$ python3 -q
>>> import numpy as np
>>> import numpy.linalg as la
>>> np.set_printoptions(precision=2, suppress=True, linewidth=100, floatmode="fixed")
>>> E = np.array([[-1.0, 1.0, 0.0, 0.0],
...     [0.0, -1.0, 1.0, 0.0],
...     [0.0, 0.0, -1.0, 1.0],
...     [0.0, 0.0, 0.0, -1.0]])
>>> A2 = E / la.norm(E, axis=1, keepdims=True)
>>> G = A2 @ A2.T
>>> np.argwhere(np.triu(np.abs(G) > 0.95, 1))
array([], shape=(0, 2), dtype=int64)
>>> (np.abs(G) > 0.9).astype(int)
array([[1, 0, 0, 0],
       [0, 1, 0, 0],
       [0, 0, 1, 0],
       [0, 0, 0, 1]])
>>> ev, vecs = la.eig(E)
>>> ev
array([-1.00, -1.00, -1.00, -1.00])
>>> np.sort(la.eigvals(E @ E))
array([1.00, 1.00, 1.00, 1.00])
>>> E @ vecs[:, 0] - ev[0] * vecs[:, 0]
array([0.00, 0.00, 0.00, 0.00])
>>> np.sort(la.eigvals(la.inv(E)))
array([-1.00, -1.00, -1.00, -1.00])
>>> np.sort(la.eigvals(E.T))
array([-1.00, -1.00, -1.00, -1.00])
>>> M = np.array([[-3, 2, -3, 2], [5, 4, 5, 4], [-3, 2, -3, 2], [5, 4, 5, 4]])
>>> # rank 2
>>> la.matrix_rank(M, rtol=0.1)
np.int64(2)
>>> la.cond(M) > 100
np.True_
>>> [round(float(x), 2) for x in la.svd(M, compute_uv=False)[:3]]
[13.06, 6.74, 0.0]
>>> np.argsort(-la.norm(M, axis=0).round(6), kind="stable")[:3]
array([0, 2, 1])
>>> np.round(la.norm(M, 2) / la.norm(M), 2)
np.float64(0.89)
>>> m1 = np.load("mat.npy")
>>> m1
array([[-0.26, -1.34,  0.26],
       [ 2.48,  1.93, -0.40],
       [-0.61, -1.05, -2.54],
       [ 3.00, -3.73, -0.66]])
>>> rng = np.random.default_rng(891)
>>> A2 = m1 + rng.integers(-2, 3, (4, 1)) @ rng.integers(-2, 3, (1, 3))
>>> A2
array([[-0.26, -3.34,  0.26],
       [ 2.48, -2.07, -0.40],
       [-0.61, -1.05, -2.54],
       [ 3.00, -1.73, -0.66]])
>>> np.abs(A2 - m1).sum(axis=1)
array([2.00, 4.00, 0.00, 2.00])
>>> la.svd(A2 - m1, compute_uv=False)
array([4.90, 0.00, 0.00])
>>> A2 = np.c_[m1[:, :1] @ np.array([[3]]), np.array([6, 4, 2, 6])]
>>> A2
array([[-0.78,  6.00],
       [ 7.44,  4.00],
       [-1.83,  2.00],
       [ 9.00,  6.00]])
>>> la.matrix_rank(np.c_[m1, A2])
np.int64(4)
>>> np.round(la.lstsq(m1, A2[:, 0])[0], 2) + 0
array([3.00, 0.00, 0.00])
>>> la.matrix_rank(A2)
np.int64(2)
>>> def softmax(z):
...     e = np.exp(z - z.max(axis=-1, keepdims=True))
...     return e / e.sum(axis=-1, keepdims=True)
... 
>>> softmax(m1[1])
array([0.61, 0.35, 0.03])
>>> softmax(m1[1] + -2)
array([0.61, 0.35, 0.03])
>>> S = m1 @ m1.T / np.sqrt(3)
>>> np.round(softmax(S), 2) + 0
array([[0.20, 0.01, 0.11, 0.68],
       [0.00, 0.99, 0.00, 0.00],
       [0.02, 0.00, 0.90, 0.08],
       [0.00, 0.00, 0.00, 1.00]])
>>> np.round(softmax(S + np.triu(np.full(S.shape, -np.inf), 1)), 2) + 0
array([[1.00, 0.00, 0.00, 0.00],
       [0.00, 1.00, 0.00, 0.00],
       [0.02, 0.00, 0.98, 0.00],
       [0.00, 0.00, 0.00, 1.00]])
>>> softmax(S)[1] @ m1
array([ 2.48,  1.90, -0.40])
>>> hat = np.triu(np.array([[-2, 2, 1, -2], [3, 1, -3, -1], [0, 3, 1, 1], [-2, -1, 0, 0]]), 1) + np.eye(4)
>>> A2 = hat @ M @ la.inv(hat)
>>> la.matrix_rank(A2)
np.int64(2)
>>> np.round(np.poly(A2), 2) + 0
array([  1.00,  -2.00, -88.00,   0.00,   0.00])
>>> round(la.det(A2), 2)
np.float64(-0.0)
>>> hat @ M - M @ hat
array([[ -3.00,   8.00,   6.00,   1.00],
       [  4.00, -20.00,  11.00,  -1.00],
       [  5.00,  10.00,  14.00,   3.00],
       [  0.00, -10.00,   7.00,   9.00]])
>>> A2
array([[ -6.00,  16.00,  48.00, -40.00],
       [  9.00, -24.00, -72.00,  60.00],
       [  2.00,   2.00,   6.00,   6.00],
       [  5.00,  -6.00, -18.00,  26.00]])
>>> np.trace(A2), np.trace(M)
(np.float64(2.0), np.int64(2))
